In [1]: import numpy as np

In [2]: import numpy.linalg as la

In [3]: np.set_printoptions(suppress=True, linewidth=160)

In [4]: arr = np.load("dump.npy")

In [5]: arr.round(1) + 0
Out[5]: 
array([[-4.1, -2.3,  0.7,  4.2, -0.7, -2. , -0.7, -4.5,  5.9],
       [-3.9, -2.3, -0.1,  4.8,  0.2, -3.3, -2.2, -3.5,  5.3],
       [ 3.9,  2.1, -1.4, -3.1,  1.6,  0.5, -1.1,  5.2, -6.2],
       [ 3.4,  2.1,  0.9, -5.1, -1.2,  4.4,  3.8,  2.1, -4.1],
       [-3.9, -2.3, -0.2,  4.9,  0.3, -3.4, -2.5, -3.4,  5.2],
       [-3.1, -1.5,  2.2,  1.3, -2.7,  1.6,  3.3, -5.4,  5.6],
       [-3.7, -2.2, -0.5,  5. ,  0.8, -3.9, -3.1, -2.8,  4.7],
       [ 0. , -0.3, -2.7,  3. ,  3.3, -5. , -6. ,  3. , -1.6],
       [-2.3, -1. ,  2.6, -0.2, -3.2,  3. ,  4.6, -5. ,  4.7],
       [ 0.7,  0.7,  2.5, -3.7, -3.1,  5.3,  6. , -2.1,  0.6],
       [ 3.1,  1.9,  1.3, -5.1, -1.7,  4.8,  4.5,  1.4, -3.4]])

In [6]: x0 = np.array([3, 1, 3, -2, 1, 2, 2, 0, 2])

In [7]: h = np.maximum(arr @ x0, 0)

In [8]: np.round(arr * (h > 1e-9)[:, None], 1)
Out[8]: 
array([[-0. , -0. ,  0. ,  0. , -0. , -0. , -0. , -0. ,  0. ],
       [-0. , -0. , -0. ,  0. ,  0. , -0. , -0. , -0. ,  0. ],
       [ 3.9,  2.1, -1.4, -3.1,  1.6,  0.5, -1.1,  5.2, -6.2],
       [ 3.4,  2.1,  0.9, -5.1, -1.2,  4.4,  3.8,  2.1, -4.1],
       [-0. , -0. , -0. ,  0. ,  0. , -0. , -0. , -0. ,  0. ],
       [-3.1, -1.5,  2.2,  1.3, -2.7,  1.6,  3.3, -5.4,  5.6],
       [-0. , -0. , -0. ,  0. ,  0. , -0. , -0. , -0. ,  0. ],
       [-0. , -0. , -0. ,  0. ,  0. , -0. , -0. ,  0. , -0. ],
       [-2.3, -1. ,  2.6, -0.2, -3.2,  3. ,  4.6, -5. ,  4.7],
       [ 0.7,  0.7,  2.5, -3.7, -3.1,  5.3,  6. , -2.1,  0.6],
       [ 3.1,  1.9,  1.3, -5.1, -1.7,  4.8,  4.5,  1.4, -3.4]])

In [9]: np.flatnonzero(h > 1e-9)
Out[9]: array([ 2,  3,  5,  8,  9, 10])

In [10]: h.round(1)
Out[10]: array([ 0. ,  0. ,  3.9, 32.4,  0. , 11.5,  0. ,  0. , 21.9, 38.4, 35.2])

In [11]: np.round(arr.T @ h, 1)
Out[11]: array([ 176.9,  133. ,  245.9, -489.5, -312.9,  602. ,  647.3, -113.5,  -86.8])

In [12]: np.round(np.maximum(arr @ (3 * x0), 0), 1)
Out[12]: array([  0. ,   0. ,  11.7,  97.1,   0. ,  34.6,   0. ,   0. ,  65.8, 115.3, 105.5])

In [13]: x0 = np.array([3, 1, 3, 1, 1, 0, 2, 1, 3])

In [14]: np.round(arr @ np.ones(9), 1)
Out[14]: array([-3.5, -5. ,  1.5,  6.4, -5.2,  1.4, -5.8, -6.3,  3.4,  6.9,  6.8])

In [15]: (arr @ x0).argmax()
Out[15]: np.int64(9)

In [16]: print(np.round(arr @ np.eye(9)[6], 1))
[-0.7 -2.2 -1.1  3.8 -2.5  3.3 -3.1 -6.   4.6  6.   4.5]

In [17]: np.sign((arr @ x0).round(6))
Out[17]: array([ 1., -1., -1.,  1., -1.,  1., -1., -1.,  1.,  1.,  1.])

In [18]: np.allclose(arr[:-1].T @ la.lstsq(arr[:-1].T, arr[-1])[0], arr[-1])
Out[18]: True

In [19]: la.inv(arr)
LinAlgError: Last 2 dimensions of the array must be square


In [20]: W1 = np.array([[-2, -2],
    ...:     [2, -1],
    ...:     [-1, 0],
    ...:     [1, 1],
    ...:     [1, 0],
    ...:     [0, -2],
    ...:     [-2, 0],
    ...:     [0, -2],
    ...:     [2, 0]])

In [21]: b = np.array([2, 2])

In [22]: hid = np.maximum(arr @ W1 + b, 0)

In [23]: hid.round(1)
Out[23]: 
array([[21.6, 29.6],
       [25.4, 30.5],
       [ 0. ,  0. ],
       [ 0. ,  0. ],
       [25.9, 30.5],
       [ 6.3, 18.6],
       [27. , 30.1],
       [19.1,  9.5],
       [ 0. , 11.2],
       [ 0. ,  0. ],
       [ 0. ,  0. ]])

In [24]: print((hid > 0).astype(int))
[[1 1]
 [1 1]
 [0 0]
 [0 0]
 [1 1]
 [1 1]
 [1 1]
 [1 1]
 [0 1]
 [0 0]
 [0 0]]

In [25]: cent = np.array([[9, 2], [7, 7]])

In [26]: print(W1 @ cent)
[[-32 -18]
 [ 11  -3]
 [ -9  -2]
 [ 16   9]
 [  9   2]
 [-14 -14]
 [-18  -4]
 [-14 -14]
 [ 18   4]]

In [27]: np.round(hid @ cent, 1)
Out[27]: 
array([[401.8, 250.3],
       [442.8, 264.7],
       [  0. ,   0. ],
       [  0. ,   0. ],
       [446.5, 265.4],
       [187.3, 142.9],
       [453.8, 264.8],
       [238. , 104.4],
       [ 78.1,  78.1],
       [  0. ,   0. ],
       [  0. ,   0. ]])

In [28]: data = np.array([[-0.7, 0.6, 0.6, 0.2, -0.9],
    ...:     [-0.3, 1.0, 0.1, 1.3, 0.2],
    ...:     [-0.1, 0.0, 2.1, -0.8, 0.4],
    ...:     [-0.5, 0.3, 1.3, -1.2, 0.8],
    ...:     [0.1, 1.7, -0.7, 1.0, 0.2],
    ...:     [1.9, -0.1, -2.0, 0.4, -0.7]])

In [29]: rng = np.random.default_rng(85)

In [30]: data[4] = data[2] + 0.3 * rng.normal(size=5)

In [31]: data.round(1)
Out[31]: 
array([[-0.7,  0.6,  0.6,  0.2, -0.9],
       [-0.3,  1. ,  0.1,  1.3,  0.2],
       [-0.1,  0. ,  2.1, -0.8,  0.4],
       [-0.5,  0.3,  1.3, -1.2,  0.8],
       [ 0.3, -0.3,  1.8, -1.1,  0.4],
       [ 1.9, -0.1, -2. ,  0.4, -0.7]])

In [32]: x0 = np.array([1, 1, 1, 9, 7])

In [33]: target = data @ x0

In [34]: b, lr = np.zeros(5), 1 / la.norm(data, 2) ** 2

In [35]: for i in range(6):
    ...:     b -= lr * data.T @ (data @ b - target)
    ...:     if i % 1 == 0: print(i, round(la.norm(data @ b - target), 1))
    ...: 
0 12.8
1 11.1
2 9.9
3 9.0
4 8.2
5 7.6

In [36]: b.round(1)
Out[36]: array([-1. ,  2.1, -0.5,  4.3,  1.8])

In [37]: feats = np.loadtxt("block14.csv", delimiter=",")

In [38]: feats
Out[38]: 
array([[-0.9,  0.8,  0.9, -1.7, -0.8, -0.2, -0.5,  2. ,  0.3,  0.2, -0.7],
       [-1.2, -0.5, -0.9,  1.6, -0.3, -0.7, -0.6, -0.2,  0. , -0.6, -0.1],
       [-0.2,  1.1,  1.4, -1.9,  0.2, -0.9,  0.8,  0.7, -0.7,  2.1, -0.8],
       [-0.8,  0.7, -1.2,  1.8, -0.3, -2. , -1. ,  0.7, -0.4, -0.8,  0.6],
       [ 0.4, -0.9,  0.5,  1.8, -1.2,  1.3, -0.3, -0.5, -1.1, -1.3,  0.1],
       [-0.3,  1.3, -0.3,  1.1,  0.5, -0.2,  0.9,  0.4, -0.3,  0.4, -0.6],
       [ 0.3,  0.2,  0.2, -0.1,  0.4,  1.4, -0.8,  0.5, -1. ,  1.6,  1.6],
       [-2.7, -2. , -0.6,  2.3, -0.7, -0.2, -0.8,  0.4, -0.2,  0. ,  2.2],
       [-0.3,  0.7,  0.9,  0.9,  2. ,  0.2,  1.3,  1.8,  0.6, -0.4,  0.2],
       [-0.8,  1. ,  0.8,  0.6,  0.9, -1. , -0.4, -2.1,  0. , -0.8, -0.2],
       [ 0.3, -0.3,  0.5,  0. ,  1.7, -0.1, -1. ,  0. , -0.5, -0.6,  1.3],
       [-2.2,  0.3, -0.3,  0.1, -1.1,  1.6,  0.1,  1.1,  0.1,  0.5, -2.3],
       [ 0.9,  1.1,  0.2,  0.5, -0.3, -0.6,  0.6, -0.4,  0.4,  0.7, -0.1],
       [ 0.9,  2.7, -2.1,  0.7, -0.2, -0.7, -0.8,  0.8, -0.6, -0.9, -0.7],
       [-0.4,  0.6, -0.1,  2. , -0.8,  0. , -0.5,  0.6,  0. ,  0.1, -1. ],
       [ 0.4, -0.1, -0.3, -0.7, -0.5,  0.1,  0.1,  1.2,  0.1, -0.3, -0.1],
       [ 0.1, -0.1,  0.3, -0.1, -0.7,  0.4, -0.3,  1.8, -1. , -1. ,  0.9],
       [-0.2, -2.3, -0.3,  0.2, -3.1,  0.5, -0.2,  1.2,  0.1, -0.4, -0.8],
       [ 0.1, -0.4,  1.1,  1.2,  0.4,  0.3,  0.7, -0.6,  0.6, -0.7,  2.3],
       [-0.2, -0.8,  0.6, -0.9,  0.4,  0.6, -0.5, -0.4, -1.1,  0.1, -1.1],
       [-0.1,  0.3, -0.2,  1.1, -1.2, -1.7, -0.4, -1.1,  0.3, -1.9, -0.2],
       [ 0.1, -0.7, -0.3, -0.1, -0.9,  0.5, -1.1,  0.1, -0.4, -0.7, -0.8],
       [ 0. ,  0.7, -0.4,  1.1,  1.1,  0.6, -0.5,  0.6, -1. , -0.3, -0.4],
       [-0.5,  0.2,  1.3, -0.4,  1.9,  1.5,  1.5, -0.8,  1.1,  1.6, -0.3],
       [-0.4, -1.1,  0. ,  1.5, -1.3,  0.4,  1.2,  0.1, -0.8, -0.7,  0.8],
       [ 4.5, -3.3, -0.3, -2.4, -0.6,  5.1,  1.8,  0.3, -1.5, -4.5, -0.6],
       [-0.4, -0.8,  0. ,  0. , -0.6,  0. ,  0.2, -1.6,  1.7,  2.5,  1.1],
       [ 1.5, -0.5,  0.6,  2.1,  0.8, -2.1,  1.1, -0.2, -0.7,  0.5, -1.2],
       [-0.5, -0.6,  0.3,  1.4,  0.4, -1.3, -1. ,  0.9,  0.6,  1.1, -0.4],
       [ 0.2,  2.7,  0.1,  0.4,  0. , -0.3, -0.4, -0.8, -0.1, -0.8,  0.4],
       [-1.6,  0.5, -1.8, -0.4, -0.7,  1.1,  0.4,  0.3, -0.4,  1. ,  0.6],
       [ 0.8,  1. , -1. , -0.3, -1.5, -0.4,  0.7, -1.1,  1. ,  0.3, -0.7],
       [ 0.3, -0.7, -0.2,  0.5,  0.7,  1.3, -1.4,  0.6,  0.9, -1.5,  0.5],
       [ 0.5,  0. ,  0.6,  0.8,  0.4, -0.4,  0.1, -1.1,  1.5,  0.2,  0.4],
       [-1.3, -0.5,  1.1, -0.7,  1. , -1.9, -0.9, -0.1,  1.7,  0.9, -1. ],
       [ 0.3, -0.1,  0.1, -0.8, -0.5, -1.3, -1.1,  1. , -0.5, -0.7, -0.8]])

In [39]: cov = np.cov(feats, rowvar=False)

In [40]: np.round(feats.std(axis=0), 1)
Out[40]: array([1.1, 1.2, 0.8, 1.1, 1. , 1.3, 0.8, 0.9, 0.8, 1.2, 1. ])

In [41]: print(cov.shape)
(11, 11)

In [42]: np.round(la.eigvalsh(cov)[::-1], 1)
Out[42]: array([3.6, 1.8, 1.5, 1.4, 1. , 0.8, 0.7, 0.5, 0.4, 0.4, 0.2])

In [43]: print(cov.round(1) + 0)
[[ 1.3 -0.2  0.  -0.4  0.   0.6  0.3 -0.1 -0.3 -0.7 -0.1]
 [-0.2  1.4 -0.1  0.1  0.3 -0.7 -0.1  0.   0.1  0.4 -0.2]
 [ 0.  -0.1  0.6 -0.2  0.4 -0.1  0.1 -0.1  0.1  0.2  0. ]
 [-0.4  0.1 -0.2  1.3  0.  -0.6 -0.2 -0.2  0.   0.   0.3]
 [ 0.   0.3  0.4  0.   1.1 -0.1  0.1 -0.1  0.1  0.3  0.1]
 [ 0.6 -0.7 -0.1 -0.6 -0.1  1.7  0.4  0.2 -0.3 -0.6  0.1]
 [ 0.3 -0.1  0.1 -0.2  0.1  0.4  0.7 -0.1  0.   0.  -0.1]
 [-0.1  0.  -0.1 -0.2 -0.1  0.2 -0.1  0.9 -0.2 -0.1 -0.1]
 [-0.3  0.1  0.1  0.   0.1 -0.3  0.  -0.2  0.7  0.4  0. ]
 [-0.7  0.4  0.2  0.   0.3 -0.6  0.  -0.1  0.4  1.5  0. ]
 [-0.1 -0.2  0.   0.3  0.1  0.1 -0.1 -0.1  0.   0.   1. ]]

In [44]: np.round(np.corrcoef(feats.T), 1) + 0
Out[44]: 
array([[ 1. , -0.2,  0. , -0.3,  0. ,  0.4,  0.3, -0.1, -0.3, -0.5, -0.1],
       [-0.2,  1. , -0.1,  0.1,  0.3, -0.4, -0.1,  0. ,  0.1,  0.3, -0.1],
       [ 0. , -0.1,  1. , -0.2,  0.4, -0.1,  0.2, -0.1,  0.2,  0.2,  0. ],
       [-0.3,  0.1, -0.2,  1. ,  0. , -0.4, -0.2, -0.2,  0. ,  0. ,  0.3],
       [ 0. ,  0.3,  0.4,  0. ,  1. , -0.1,  0.1, -0.1,  0.1,  0.2,  0.1],
       [ 0.4, -0.4, -0.1, -0.4, -0.1,  1. ,  0.3,  0.1, -0.3, -0.4,  0.1],
       [ 0.3, -0.1,  0.2, -0.2,  0.1,  0.3,  1. , -0.1,  0. ,  0. , -0.1],
       [-0.1,  0. , -0.1, -0.2, -0.1,  0.1, -0.1,  1. , -0.3, -0.1, -0.2],
       [-0.3,  0.1,  0.2,  0. ,  0.1, -0.3,  0. , -0.3,  1. ,  0.4,  0. ],
       [-0.5,  0.3,  0.2,  0. ,  0.2, -0.4,  0. , -0.1,  0.4,  1. ,  0. ],
       [-0.1, -0.1,  0. ,  0.3,  0.1,  0.1, -0.1, -0.2,  0. ,  0. ,  1. ]])

In [45]: np.argwhere(np.triu(np.abs(np.corrcoef(feats.T)) > 0.8, 1))
Out[45]: array([], shape=(0, 2), dtype=int64)

In [46]: np.round(np.median(feats, axis=0), 1) + 0
Out[46]: array([-0.2,  0. ,  0. ,  0.4, -0.3,  0. , -0.4,  0.3,  0. , -0.3, -0.2])

In [47]: lab = rng.permutation(11)

In [48]: Y = feats[:, lab] * rng.choice([-1, 1], 11)

In [49]: Y
Out[49]: 
array([[ 0.8, -0.3,  0.2, -0.5, -0.2,  2. ,  0.9,  0.7, -0.8, -0.9,  1.7],
       [-0.5, -0. ,  0.7, -0.6,  0.6, -0.2,  1.2,  0.1, -0.3,  0.9, -1.6],
       [ 1.1,  0.7,  0.9,  0.8, -2.1,  0.7,  0.2,  0.8,  0.2, -1.4,  1.9],
       [ 0.7,  0.4,  2. , -1. ,  0.8,  0.7,  0.8, -0.6, -0.3,  1.2, -1.8],
       [-0.9,  1.1, -1.3, -0.3,  1.3, -0.5, -0.4, -0.1, -1.2, -0.5, -1.8],
       [ 1.3,  0.3,  0.2,  0.9, -0.4,  0.4,  0.3,  0.6,  0.5,  0.3, -1.1],
       [ 0.2,  1. , -1.4, -0.8, -1.6,  0.5, -0.3, -1.6,  0.4, -0.2,  0.1],
       [-2. ,  0.2,  0.2, -0.8, -0. ,  0.4,  2.7, -2.2, -0.7,  0.6, -2.3],
       [ 0.7, -0.6, -0.2,  1.3,  0.4,  1.8,  0.3, -0.2,  2. , -0.9, -0.9],
       [ 1. , -0. ,  1. , -0.4,  0.8, -2.1,  0.8,  0.2,  0.9, -0.8, -0.6],
       [-0.3,  0.5,  0.1, -1. ,  0.6,  0. , -0.3, -1.3,  1.7, -0.5, -0. ],
       [ 0.3, -0.1, -1.6,  0.1, -0.5,  1.1,  2.2,  2.3, -1.1,  0.3, -0.1],
       [ 1.1, -0.4,  0.6,  0.6, -0.7, -0.4, -0.9,  0.1, -0.3, -0.2, -0.5],
       [ 2.7,  0.6,  0.7, -0.8,  0.9,  0.8, -0.9,  0.7, -0.2,  2.1, -0.7],
       [ 0.6, -0. , -0. , -0.5, -0.1,  0.6,  0.4,  1. , -0.8,  0.1, -2. ],
       [-0.1, -0.1, -0.1,  0.1,  0.3,  1.2, -0.4,  0.1, -0.5,  0.3,  0.7],
       [-0.1,  1. , -0.4, -0.3,  1. ,  1.8, -0.1, -0.9, -0.7, -0.3,  0.1],
       [-2.3, -0.1, -0.5, -0.2,  0.4,  1.2,  0.2,  0.8, -3.1,  0.3, -0.2],
       [-0.4, -0.6, -0.3,  0.7,  0.7, -0.6, -0.1, -2.3,  0.4, -1.1, -1.2],
       [-0.8,  1.1, -0.6, -0.5, -0.1, -0.4,  0.2,  1.1,  0.4, -0.6,  0.9],
       [ 0.3, -0.3,  1.7, -0.4,  1.9, -1.1,  0.1,  0.2, -1.2,  0.2, -1.1],
       [-0.7,  0.4, -0.5, -1.1,  0.7,  0.1, -0.1,  0.8, -0.9,  0.3,  0.1],
       [ 0.7,  1. , -0.6, -0.5,  0.3,  0.6, -0. ,  0.4,  1.1,  0.4, -1.1],
       [ 0.2, -1.1, -1.5,  1.5, -1.6, -0.8,  0.5,  0.3,  1.9, -1.3,  0.4],
       [-1.1,  0.8, -0.4,  1.2,  0.7,  0.1,  0.4, -0.8, -1.3, -0. , -1.5],
       [-3.3,  1.5, -5.1,  1.8,  4.5,  0.3, -4.5,  0.6, -0.6,  0.3,  2.4],
       [-0.8, -1.7, -0. ,  0.2, -2.5, -1.6,  0.4, -1.1, -0.6, -0. , -0. ],
       [-0.5,  0.7,  2.1,  1.1, -0.5, -0.2, -1.5,  1.2,  0.8, -0.6, -2.1],
       [-0.6, -0.6,  1.3, -1. , -1.1,  0.9,  0.5,  0.4,  0.4, -0.3, -1.4],
       [ 2.7,  0.1,  0.3, -0.4,  0.8, -0.8, -0.2, -0.4,  0. , -0.1, -0.4],
       [ 0.5,  0.4, -1.1,  0.4, -1. ,  0.3,  1.6, -0.6, -0.7,  1.8,  0.4],
       [ 1. , -1. ,  0.4,  0.7, -0.3, -1.1, -0.8,  0.7, -1.5,  1. ,  0.3],
       [-0.7, -0.9, -1.3, -1.4,  1.5,  0.6, -0.3, -0.5,  0.7,  0.2, -0.5],
       [ 0. , -1.5,  0.4,  0.1, -0.2, -1.1, -0.5, -0.4,  0.4, -0.6, -0.8],
       [-0.5, -1.7,  1.9, -0.9, -0.9, -0.1,  1.3,  1. ,  1. , -1.1,  0.7],
       [-0.1,  0.5,  1.3, -1.1,  0.7,  1. , -0.3,  0.8, -0.5, -0.1,  0.8]])

In [50]: left, _, Vt = la.svd(feats.T @ Y)

In [51]: np.round(left @ Vt, 1) + 0
Out[51]: 
array([[ 0.,  0.,  0.,  0.,  0.,  0., -1.,  0.,  0.,  0.,  0.],
       [ 1.,  0.,  0.,  0.,  0.,  0.,  0.,  0.,  0.,  0.,  0.],
       [ 0.,  0.,  0.,  0.,  0.,  0.,  0.,  0.,  0., -1.,  0.],
       [ 0.,  0.,  0.,  0.,  0.,  0.,  0.,  0.,  0.,  0., -1.],
       [ 0.,  0.,  0.,  0.,  0.,  0.,  0.,  0.,  1.,  0.,  0.],
       [ 0.,  0., -1.,  0.,  0.,  0.,  0.,  0.,  0.,  0.,  0.],
       [ 0.,  0.,  0.,  1.,  0.,  0.,  0.,  0.,  0.,  0.,  0.],
       [ 0.,  0.,  0.,  0.,  0.,  1.,  0.,  0.,  0.,  0.,  0.],
       [ 0., -1.,  0.,  0.,  0.,  0.,  0.,  0.,  0.,  0.,  0.],
       [ 0.,  0.,  0.,  0., -1.,  0.,  0.,  0.,  0.,  0.,  0.],
       [ 0.,  0.,  0.,  0.,  0.,  0.,  0., -1.,  0.,  0.,  0.]])

In [52]: np.round(la.lstsq(feats, Y)[0], 1) + 0
Out[52]: 
array([[ 0.,  0.,  0.,  0.,  0.,  0., -1.,  0.,  0.,  0.,  0.],
       [ 1.,  0.,  0.,  0.,  0.,  0.,  0.,  0.,  0.,  0.,  0.],
       [ 0.,  0.,  0.,  0.,  0.,  0.,  0.,  0.,  0., -1.,  0.],
       [ 0.,  0.,  0.,  0.,  0.,  0.,  0.,  0.,  0.,  0., -1.],
       [ 0.,  0.,  0.,  0.,  0.,  0.,  0.,  0.,  1.,  0.,  0.],
       [ 0.,  0., -1.,  0.,  0.,  0.,  0.,  0.,  0.,  0.,  0.],
       [ 0.,  0.,  0.,  1.,  0.,  0.,  0.,  0.,  0.,  0.,  0.],
       [ 0.,  0.,  0.,  0.,  0.,  1.,  0.,  0.,  0.,  0.,  0.],
       [ 0., -1.,  0.,  0.,  0.,  0.,  0.,  0.,  0.,  0.,  0.],
       [ 0.,  0.,  0.,  0., -1.,  0.,  0.,  0.,  0.,  0.,  0.],
       [ 0.,  0.,  0.,  0.,  0.,  0.,  0., -1.,  0.,  0.,  0.]])
